$ ipython --no-banner

In [1]: import numpy as np

In [2]: import numpy.linalg as la

In [3]: np.set_printoptions(suppress=True, linewidth=200)

In [4]: m1 = np.load("w.npy")

In [5]: m1
Out[5]: 
array([[-5,  0,  0],
       [ 0,  1,  0],
       [ 0,  0,  2]])

In [6]: vec = np.array([2, 2, 2])

In [7]: y = m1 @ vec

In [8]: beta, lr = np.zeros(3), 1 / la.norm(m1, 2) ** 2

In [9]: for i in range(8):
   ...:     beta -= lr * m1.T @ (m1 @ beta - y)
   ...:     if i % 2 == 0: print(i, round(la.norm(m1 @ beta - y), 2))
   ...: 
0 3.87
2 2.96
4 2.34
6 1.91

In [10]: np.round(la.cond(m1), 2)
Out[10]: np.float64(5.0)

In [11]: evals, vecs = la.eigh(m1)

In [12]: vec = np.array([0, 1, 0])

In [13]: vec @ m1 @ vec / (vec @ vec), evals[0], evals[-1]
Out[13]: (np.float64(1.0), np.float64(-5.0), np.float64(2.0))

In [14]: np.round(la.eigvalsh(m1[1:, 1:]), 2)
Out[14]: array([1., 2.])

In [15]: (np.sign(vecs[:, -1].round(6)) == np.sign(vecs[0, -1].round(6))).astype(int)
Out[15]: array([1, 1, 0])

In [16]: gram = m1.T @ m1

In [17]: np.allclose(gram, gram.T)
Out[17]: True

In [18]: np.round(la.eigvalsh(gram)[::-1], 2)
Out[18]: array([25.,  4.,  1.])

In [19]: gram
Out[19]: 
array([[25,  0,  0],
       [ 0,  1,  0],
       [ 0,  0,  4]])

In [20]: A = np.load("data.npy")

In [21]: A
Out[21]: 
array([[0, 0, 1, 1],
       [0, 0, 0, 0],
       [1, 0, 0, 0],
       [1, 0, 0, 0]])

In [22]: U, sigma, vt = la.svd(A)

In [23]: sigma.round(2) + 0
Out[23]: array([1.41, 1.41, 0.  , 0.  ])

In [24]: out = U[:, :2] @ np.diag(sigma[:2]) @ vt[:2]

In [25]: round(la.norm(A - out) / la.norm(A), 2)
Out[25]: np.float64(0.0)

In [26]: out.round(2) + 0
Out[26]: 
array([[0., 0., 1., 1.],
       [0., 0., 0., 0.],
       [1., 0., 0., 0.],
       [1., 0., 0., 0.]])

In [27]: J = np.arange(12).reshape(3, 4) + 3

In [28]: J
Out[28]: 
array([[ 3,  4,  5,  6],
       [ 7,  8,  9, 10],
       [11, 12, 13, 14]])

In [29]: vec = np.array([-1, 1, -2, 2])

In [30]: J @ np.eye(4)[0]
Out[30]: array([ 3.,  7., 11.])

In [31]: (J @ vec).argmax()
Out[31]: np.int64(0)

In [32]: la.norm(J @ vec) <= la.norm(J, 2) * la.norm(vec) + 1e-9
Out[32]: np.True_

In [33]: np.sign((J @ vec).round(6))
Out[33]: array([1, 1, 1])

In [34]: la.cond(J) > 100
Out[34]: np.True_

In [35]: np.argsort(-la.norm(J, axis=0).round(6), kind="stable")[:3]
Out[35]: array([3, 2, 1])

In [36]: [round(float(x), 2) for x in la.svd(J, compute_uv=False)[:3]]
Out[36]: [31.75, 1.38, 0.0]

In [37]: np.unique(J.round(6), axis=0).shape
Out[37]: (3, 4)

In [38]: np.abs(np.diag(la.qr(J)[1])) > 1e-9
Out[38]: array([ True,  True, False])

In [39]: np.allclose(J[:-1].T @ la.lstsq(J[:-1].T, J[-1])[0], J[-1])
Out[39]: True

In [40]: np.round(J @ la.pinv(J) @ J, 2)
Out[40]: 
array([[ 3.,  4.,  5.,  6.],
       [ 7.,  8.,  9., 10.],
       [11., 12., 13., 14.]])

In [41]: round(np.trace(la.pinv(J) @ J), 2)
Out[41]: np.float64(2.0)

In [42]: rk = la.matrix_rank(J)

In [43]: rk
Out[43]: np.int64(2)

In [44]: N = la.svd(J)[2][rk:].T

In [45]: N.shape
Out[45]: (4, 2)

In [46]: [int(la.matrix_rank(J[:, :j + 1])) for j in range(4)]
Out[46]: [1, 2, 2, 2]

In [47]: np.allclose(J @ N, 0)
Out[47]: True

In [48]: np.round(N @ N.T, 2)
Out[48]: 
array([[ 0.3, -0.4, -0.1,  0.2],
       [-0.4,  0.7, -0.2, -0.1],
       [-0.1, -0.2,  0.7, -0.4],
       [ 0.2, -0.1, -0.4,  0.3]])

In [49]: [int(la.matrix_rank(np.delete(J, i, axis=0))) for i in range(3)]
Out[49]: [2, 2, 2]

In [50]: np.round(J @ N, 2) + 0
Out[50]: 
array([[0., 0.],
       [0., 0.],
       [0., 0.]])

In [51]: feats = np.load("block6.npy")

In [52]: feats
Out[52]: 
array([[ 0.47,  0.02, -0.91, -0.1 ],
       [ 0.5 ,  0.  , -0.9 , -0.1 ],
       [-1.4 ,  0.9 ,  3.1 ,  2.3 ]])

In [53]: la.matrix_rank(feats, rtol=0.1)
Out[53]: np.int64(2)

In [54]: [round(float(x), 2) for x in la.svd(feats, compute_uv=False)[:3]]
Out[54]: [4.39, 0.73, 0.03]

In [55]: np.argsort(-la.norm(feats, axis=0).round(6), kind="stable")[:3]
Out[55]: array([2, 3, 0])

In [56]: np.round(la.norm(feats, 2) / la.norm(feats), 2)
Out[56]: np.float64(0.99)

In [57]: U, sigma, vt = la.svd(feats)

In [58]: np.argmax(sigma[:-1] / (sigma[1:] + 1e-6)) + 1
Out[58]: np.int64(2)

In [59]: out = U[:, :2] @ np.diag(sigma[:2]) @ vt[:2]

In [60]: round(np.abs(feats - out).max(), 2)
Out[60]: np.float64(0.01)

In [61]: np.round(la.norm(feats - out, 2), 2), np.round(sigma[2], 2)
Out[61]: (np.float64(0.03), np.float64(0.03))

In [62]: la.matrix_rank(feats, rtol=0.05)
Out[62]: np.int64(2)

In [63]: out.round(2)
Out[63]: 
array([[ 0.48,  0.01, -0.9 , -0.1 ],
       [ 0.49,  0.01, -0.91, -0.1 ],
       [-1.4 ,  0.9 ,  3.1 ,  2.3 ]])

In [64]: rng = np.random.default_rng(278)

In [65]: F = np.array([[0, 2, 0], [2, 0, 1], [2, 1, 0], [1, 1, 2]]) * (rng.random((4, 3)) < 0.3)

In [66]: F
Out[66]: 
array([[0, 2, 0],
       [0, 0, 0],
       [0, 0, 0],
       [0, 1, 0]])

In [67]: U, sigma, vt = la.svd(F)

In [68]: sigma.round(2)
Out[68]: array([2.24, 0.  , 0.  ])

In [69]: out = U[:, :1] @ np.diag(sigma[:1]) @ vt[:1]

In [70]: la.matrix_rank(out)
Out[70]: np.int64(1)

In [71]: round(np.abs(F - out).max(), 2)
Out[71]: np.float64(0.0)

In [72]: la.matrix_rank(F, rtol=0.05)
Out[72]: np.int64(1)

In [73]: out.round(2)
Out[73]: 
array([[0., 2., 0.],
       [0., 0., 0.],
       [0., 0., 0.],
       [0., 1., 0.]])

In [74]: np.count_nonzero(F)
Out[74]: np.int64(2)

In [75]: F[:, 3]
---------------------------------------------------------------------------
IndexError                                Traceback (most recent call last)
Cell In[75], line 1
----> 1 F[:, 3]

IndexError: index 3 is out of bounds for axis 1 with size 3

In [76]: F - F[0]
Out[76]: 
array([[ 0,  0,  0],
       [ 0, -2,  0],
       [ 0, -2,  0],
       [ 0, -1,  0]])

In [77]: la.rank(F)
---------------------------------------------------------------------------
AttributeError                            Traceback (most recent call last)
Cell In[77], line 1
----> 1 la.rank(F)

AttributeError: module 'numpy.linalg' has no attribute 'rank'

In [78]: np.argsort(-la.norm(F, axis=0).round(6), kind="stable")[:3]
Out[78]: array([1, 0, 2])

In [79]: la.matrix_rank(F, rtol=0.1)
Out[79]: np.int64(1)

In [80]: U, sigma, vt = la.svd(F)

In [81]: vecs = vt[:(sigma > 1e-8).sum()]

In [82]: vec = F[2] + 4 * F[0] + rng.integers(2) * np.eye(3)[1]

In [83]: vec
Out[83]: array([0., 8., 0.])

In [84]: np.round(la.norm(vec - vecs.T @ vecs @ vec), 2)
Out[84]: np.float64(0.0)

In [85]: round(float(la.norm(F, 1)), 2), round(la.norm(F, np.inf), 2)
Out[85]: (3.0, np.float64(2.0))

In [86]: la.norm(F, axis=1).argmax()
Out[86]: np.int64(0)

In [87]: out = np.array([[-2, 3, -3, 0], [-1, 3, 0, 0], [-3, 2, 2, -3], [3, 0, -2, -1]])

In [88]: E = np.triu(out)

In [89]: E
Out[89]: 
array([[-2,  3, -3,  0],
       [ 0,  3,  0,  0],
       [ 0,  0,  2, -3],
       [ 0,  0,  0, -1]])

In [90]: Q, vecs = la.qr(E[:, :2])[0], la.qr(E[:, 2:])[0]

In [91]: sigma = la.svd(Q.T @ vecs, compute_uv=False)

In [92]: (sigma > 0.9).sum()
Out[92]: np.int64(1)

In [93]: round(float(la.norm(Q @ Q.T - vecs @ vecs.T, 2)), 2)
Out[93]: 1.0

In [94]: hat = np.triu(np.array([[2, -4, -3], [3, 5, 5], [-4, 0, 3]]), 1) + np.eye(3)

In [95]: out = hat @ m1 @ la.inv(hat)

In [96]: np.poly(out)
Out[96]: array([  1.,   2., -13.,  10.])

In [97]: np.round(la.det(out), 2)
Out[97]: np.float64(-10.0)

In [98]: la.matrix_rank(out)
Out[98]: np.int64(3)

In [99]: lab = rng.permutation(4)

In [100]: lab
Out[100]: array([2, 3, 1, 0])

In [101]: out = E[lab][:, lab]

In [102]: np.diag(out)
Out[102]: array([ 2, -1,  3, -2])

In [103]: out
Out[103]: 
array([[ 2, -3,  0,  0],
       [ 0, -1,  0,  0],
       [ 0,  0,  3,  0],
       [-3,  0,  3, -2]])

In [104]: W = np.array([[5, 3, 3, 1, 4], [0, 1, 4, 1, 1], [0, 1, 3, 3, 0], [1, 4, 5, 1, 0]])

In [105]: beta = np.array([-2, 2, 1, 2, -1])

In [106]: hid = np.maximum(out @ W + beta, 0)

In [107]: (hid > 0).mean(axis=0)
Out[107]: array([0.25, 0.75, 0.25, 1.  , 0.25])

In [108]: hid
Out[108]: 
array([[ 8,  5,  0,  1,  4],
       [ 0,  1,  0,  1,  0],
       [ 0,  5, 10, 11,  0],
       [ 0,  0,  0,  6,  0]])

In [109]: Z = np.array([[2, 1, -1], [-2, 1, 1], [1, 1, -2], [1, -2, -2], [-2, -2, 1]])

In [110]: hid @ Z
Out[110]: 
array([[ -1,   3,  -1],
       [ -1,  -1,  -1],
       [ 11,  -7, -37],
       [  6, -12, -12]])

In [111]: vec = np.array([0, 0, 2, -1])

In [112]: y = E @ vec

In [113]: y
Out[113]: array([-6,  0,  7,  1])

In [114]: np.round(la.solve(E, y), 2)
Out[114]: array([-0.,  0.,  2., -1.])

In [115]: np.round(la.solve(E.T, E[1]), 2) + 0
Out[115]: array([0., 1., 0., 0.])

In [116]: np.round(la.solve(E, y + E[:, 1]), 2)
Out[116]: array([-0.,  1.,  2., -1.])

In [117]: arr = np.load("dump.npy")

In [118]: arr
Out[118]: 
array([[4, 6, 4, 8],
       [5, 8, 2, 5],
       [4, 6, 4, 8],
       [1, 2, 5, 8]])

In [119]: U, sigma, vt = la.svd(arr)

In [120]: np.argmax(sigma[:-1] / (sigma[1:] + 1e-6)) + 1
Out[120]: np.int64(3)

In [121]: sigma.round(2) + 0
Out[121]: array([21.02,  5.83,  0.38,  0.  ])

In [122]: out = U[:, :3] @ np.diag(sigma[:3]) @ vt[:3]

In [123]: round(la.norm(arr - out, 2), 2), round(float(sigma[3]), 2)
Out[123]: (np.float64(0.0), 0.0)

In [124]: la.matrix_rank(out)
Out[124]: np.int64(3)

In [125]: la.matrix_rank(arr, rtol=0.05)
Out[125]: np.int64(2)

In [126]: out = arr / la.norm(arr, axis=1, keepdims=True)

In [127]: gram = out @ out.T

In [128]: gram.round(2)
Out[128]: 
array([[1.  , 0.93, 1.  , 0.9 ],
       [0.93, 1.  , 0.93, 0.67],
       [1.  , 0.93, 1.  , 0.9 ],
       [0.9 , 0.67, 0.9 , 1.  ]])

In [129]: def softmax(z):
     ...:     e = np.exp(z - z.max(axis=-1, keepdims=True))
     ...:     return e / e.sum(axis=-1, keepdims=True)
     ...: 

In [130]: np.round(softmax(arr[2]), 2)
Out[130]: array([0.02, 0.12, 0.02, 0.85])

In [131]: np.round(softmax(10 * arr[2]), 2) + 0
Out[131]: array([0., 0., 0., 1.])

In [132]: att = arr @ arr.T / np.sqrt(4)

In [133]: softmax(att).round(6).argmax(axis=1)
Out[133]: array([0, 1, 0, 0])

In [134]: np.round(softmax(att + np.triu(np.full(att.shape, -np.inf), 1)), 2) + 0
Out[134]: 
array([[1.  , 0.  , 0.  , 0.  ],
       [0.27, 0.73, 0.  , 0.  ],
       [0.5 , 0.  , 0.5 , 0.  ],
       [0.49, 0.  , 0.49, 0.02]])

In [135]: arr.reshape(2, -1)
Out[135]: 
array([[4, 6, 4, 8, 5, 8, 2, 5],
       [4, 6, 4, 8, 1, 2, 5, 8]])

In [136]: arr.ravel(order="F")
Out[136]: array([4, 5, 4, 1, 6, 8, 6, 2, 4, 2, 4, 5, 8, 5, 8, 8])

In [137]: t3 = arr.reshape(4, 2, -1)

In [138]: t3.transpose(1, 0, 2)
Out[138]: 
array([[[4, 6],
        [5, 8],
        [4, 6],
        [1, 2]],

       [[4, 8],
        [2, 5],
        [4, 8],
        [5, 8]]])

In [139]: t3.shape
Out[139]: (4, 2, 2)

In [140]: t3.sum(axis=1)
Out[140]: 
array([[ 8, 14],
       [ 7, 13],
       [ 8, 14],
       [ 6, 10]])

In [141]: np.einsum("ihd,ihd->ih", t3, t3)
Out[141]: 
array([[52, 80],
       [89, 29],
       [52, 80],
       [ 5, 89]])

In [142]: mat, _ = la.qr(np.array([[-0.6, 1.1, 0.2], [0.3, 0.7, -0.8], [-1.7, 0.2, -0.8]]))

In [143]: mat.round(2)
Out[143]: 
array([[-0.33, -0.77, -0.55],
       [ 0.16, -0.62,  0.77],
       [-0.93,  0.16,  0.33]])

In [144]: vec = np.array([2, 0, 0])

In [145]: np.round(np.abs(la.eigvals(mat)), 2)
Out[145]: array([1., 1., 1.])

In [146]: [p for p in range(1, 25) if np.allclose(la.matrix_power(mat, p), np.eye(3))]
Out[146]: []
